$ python3 -q
>>> import numpy as np
>>> np.set_printoptions(precision=2, suppress=True, linewidth=160)
>>> X = np.load("run11.npy")
>>> X
array([[ -8.59, -10.98,  -7.16,  -5.28],
       [ -5.65,  -1.69,  -2.09,  18.72],
       [  6.13, -11.51,  12.35,   0.74]])
>>> w1 = np.array([[-1, 3, 1, 1, -1],
...     [3, 1, -3, 0, -2],
...     [-3, 2, 0, 1, 2],
...     [1, 2, 0, 2, 1]])
>>> beta = np.array([-3, 4, 5, 4, 5])
>>> H = np.maximum(X @ w1 + beta, 0)
>>> (H > 0).mean(axis=0)
array([0.33, 0.67, 1.  , 0.67, 1.  ])
>>> W2 = np.array([[2, 3], [-2, -1], [2, -1], [1, -2], [-3, -2]])
>>> H @ W2
array([[  10.87,  -61.27],
       [ -35.27,  -79.92],
       [-100.87, -225.35]])
>>> w1 @ W2
array([[ -2,  -7],
       [  4,  15],
       [-15, -17],
       [ -3,  -5]])
>>> u = np.array([0, 0])
>>> print(np.convolve(X[2], u))
[0. 0. 0. 0. 0.]
>>> np.array([np.convolve(row, u, "same") for row in X])
array([[0., 0., 0., 0.],
       [0., 0., 0., 0.],
       [0., 0., 0., 0.]])
>>> th = np.radians(90)
>>> R = np.eye(4)
>>> R[0, 0] = R[3, 3] = np.cos(th)
>>> R[0, 3], R[3, 0] = -np.sin(th), np.sin(th)
>>> R.round(2) + 0
array([[ 0.,  0.,  0., -1.],
       [ 0.,  1.,  0.,  0.],
       [ 0.,  0.,  1.,  0.],
       [ 1.,  0.,  0.,  0.]])
>>> A2 = X @ R.T
>>> np.allclose(X @ X.T, A2 @ A2.T)
True
>>> np.linalg.svd(X, compute_uv=False), np.linalg.svd(A2, compute_uv=False)
(array([20. , 18. , 16.2]), array([20. , 18. , 16.2]))
>>> np.allclose(np.linalg.norm(X, axis=1), np.linalg.norm(A2, axis=1))
True
>>> A2 = X / np.sqrt((X ** 2).mean(axis=1, keepdims=True))
>>> X - X.mean(axis=1, keepdims=True)
array([[ -0.58,  -2.98,   0.84,   2.72],
       [ -7.97,  -4.02,  -4.41,  16.4 ],
       [  4.2 , -13.44,  10.43,  -1.19]])
>>> left, sig, Vt = np.linalg.svd(X, full_matrices=False)
>>> left.shape, sig.shape, Vt.shape
((3, 3), (3,), (3, 4))
>>> print(sig / sig[0])
[1.   0.9  0.81]
>>> sig
array([20. , 18. , 16.2])
>>> np.round(Vt @ Vt.T, 2) + 0
array([[1., 0., 0.],
       [0., 1., 0.],
       [0., 0., 1.]])
>>> print(np.round(left.T @ left, 2) + 0)
[[1. 0. 0.]
 [0. 1. 0.]
 [0. 0. 1.]]
>>> (sig > 1e-8).sum()
np.int64(3)
>>> round(float(np.sqrt((sig ** 2).sum())), 2), round(float(np.linalg.norm(X)), 2)
(31.41, 31.41)
>>> np.cumsum(sig ** 2) / np.sum(sig ** 2)
array([0.41, 0.73, 1.  ])
>>> np.allclose(left * sig @ Vt, X)
True
